>>> import numpy as np
>>> import numpy.linalg as la
>>> np.set_printoptions(suppress=True, linewidth=160)
>>> rnd = lambda a: np.round(a, 1) + 0
>>> data = np.loadtxt("case1.csv", delimiter=",")
>>> data
array([[0., 0., 0., 0.],
       [0., 0., 0., 0.],
       [0., 0., 0., 1.],
       [0., 0., 1., 0.]])
>>> evals, vecs = la.eigh(data)
>>> x = np.array([2, 3, 3, 2])
>>> np.abs(data).sum(axis=1).max(), np.abs(evals).max()
(np.float64(1.0), np.float64(1.0))
>>> (np.sign(vecs[:, -1].round(6)) == np.sign(vecs[0, -1].round(6))).astype(int)
array([1, 1, 0, 0])
>>> rnd(la.eigvalsh(data[1:, 1:]))
array([-1.,  0.,  1.])
>>> rnd(vecs * np.abs(evals) @ vecs.T)
array([[0., 0., 0., 0.],
       [0., 0., 0., 0.],
       [0., 0., 1., 0.],
       [0., 0., 0., 1.]])
>>> np.all(la.eigvalsh(data) > 0)
np.False_
>>> B = np.array([[9, -7], [-5, 3], [-3, -9], [7, 6]])
>>> np.einsum("ik,kj->ij", data, B)
array([[ 0.,  0.],
       [ 0.,  0.],
       [ 7.,  6.],
       [-3., -9.]])
>>> np.einsum("ik,kj->ji", data, B)
array([[ 0.,  0.,  7., -3.],
       [ 0.,  0.,  6., -9.]])
>>> np.einsum("ij->j", data)
array([0., 0., 1., 1.])
>>> la.matrix_rank(np.vstack([data, B.T]))
np.int64(4)
>>> rnd(np.sort(la.eigvals(data).real))
array([-1.,  0.,  0.,  1.])
>>> print(np.flatnonzero(la.matrix_power((data != 0) + (data.T != 0) + np.eye(4), 4)[3]))
[2 3]
>>> print(rnd(la.det(data)))
0.0
>>> (data != 0).astype(int)
array([[0, 0, 0, 0],
       [0, 0, 0, 0],
       [0, 0, 0, 1],
       [0, 0, 1, 0]])
>>> q, _ = la.qr(np.array([[-1.3, -0.2, 0.8, 0.4],
...     [0.1, 0.7, -0.5, 1.1],
...     [-1.4, 0.7, 1.3, 1.1],
...     [1.9, -0.4, 0.7, -0.9]]))
>>> vecs, _ = la.qr(np.array([[0.4, -0.2, -0.8, -0.2],
...     [1.6, -0.9, -0.3, 1.5],
...     [0.9, -0.1, 1.8, 0.0],
...     [1.3, -0.6, -1.7, -1.5]]))
>>> s = 10 * 0.5 ** np.arange(4)
>>> E = q[:, :4] * s @ vecs[:4]
>>> rnd(E)
array([[-1.1, -1.5, -2.1,  4.7],
       [ 1.9,  2.2,  2.6,  0.1],
       [ 3.4, -0.1, -0.4,  4.8],
       [-0.8, -1.9,  2.9, -6.3]])
>>> th = np.radians(120)
>>> R = np.eye(4)
>>> R[0, 0] = R[1, 1] = np.cos(th)
>>> R[0, 1], R[1, 0] = -np.sin(th), np.sin(th)
>>> rnd(R)
array([[-0.5, -0.9,  0. ,  0. ],
       [ 0.9, -0.5,  0. ,  0. ],
       [ 0. ,  0. ,  1. ,  0. ],
       [ 0. ,  0. ,  0. ,  1. ]])
>>> B = E @ R.T
>>> rnd(la.svd(E, compute_uv=False)), rnd(la.svd(B, compute_uv=False))
(array([10. ,  5. ,  2.5,  1.2]), array([10. ,  5. ,  2.5,  1.2]))
>>> mat = np.load("arr.npy")
>>> mat
array([[ 1, -1, -1,  1, -1,  1,  1, -1],
       [ 1, -1, -1,  1,  1, -1, -1,  1],
       [ 1, -1,  1, -1,  1, -1,  1, -1]])
>>> mat.shape
(3, 8)
>>> rnd(la.svd(mat, compute_uv=False))
array([2.8, 2.8, 2.8])
>>> Uu, s, Vh = la.svd(mat, full_matrices=False)
>>> rnd(Uu.T @ mat @ Vh.T)
array([[2.8, 0. , 0. ],
       [0. , 2.8, 0. ],
       [0. , 0. , 2.8]])
>>> rnd(s)
array([2.8, 2.8, 2.8])
>>> rnd(s / s[0])
array([1., 1., 1.])
>>> rnd(Uu.T @ Uu)
array([[1., 0., 0.],
       [0., 1., 0.],
       [0., 0., 1.]])
>>> print(np.allclose(Uu * s @ Vh, mat))
True
>>> X = np.array([[0.0, 0.0, -2.0], [0.0, 0.0, -1.0], [-2.0, -1.0, 0.0]])
>>> evals, vecs = la.eigh(X)
>>> x = np.array([0, 2, 1])
>>> x @ X @ x
np.float64(-4.0)
>>> (np.sign(vecs[:, -1].round(6)) == np.sign(vecs[0, -1].round(6))).astype(int)
array([1, 1, 0])
>>> np.abs(X).sum(axis=1).max(), rnd(np.abs(evals).max())
(np.float64(3.0), np.float64(2.2))
>>> x @ X @ x / (x @ x), rnd(evals[0]), rnd(evals[-1])
(np.float64(-0.8), np.float64(-2.2), np.float64(2.2))
>>> rnd(vecs * np.abs(evals) @ vecs.T)
array([[1.8, 0.9, 0. ],
       [0.9, 0.4, 0. ],
       [0. , 0. , 2.2]])
>>> print(rnd(la.eigvals(X)))
[-2.2  2.2  0. ]
>>> print(np.kron(np.eye(2, dtype=int), X))
[[ 0.  0. -2.  0.  0. -0.]
 [ 0.  0. -1.  0.  0. -0.]
 [-2. -1.  0. -0. -0.  0.]
 [ 0.  0. -0.  0.  0. -2.]
 [ 0.  0. -0.  0.  0. -1.]
 [-0. -0.  0. -2. -1.  0.]]
>>> rnd(la.eigvals(X).sum().real)
np.float64(0.0)
>>> rnd(la.det(X.T))
np.float64(0.0)
>>> np.einsum("ii->", X)
np.float64(0.0)
>>> la.cond(X) > 100
np.True_
>>> la.matrix_rank(X, rtol=0.1)
np.int64(2)
>>> np.argsort(-la.norm(X, axis=0).round(6), kind="stable")[:3]
array([2, 0, 1])
>>> [round(float(x), 1) for x in la.svd(X, compute_uv=False)[:3]]
[2.2, 2.2, 0.0]
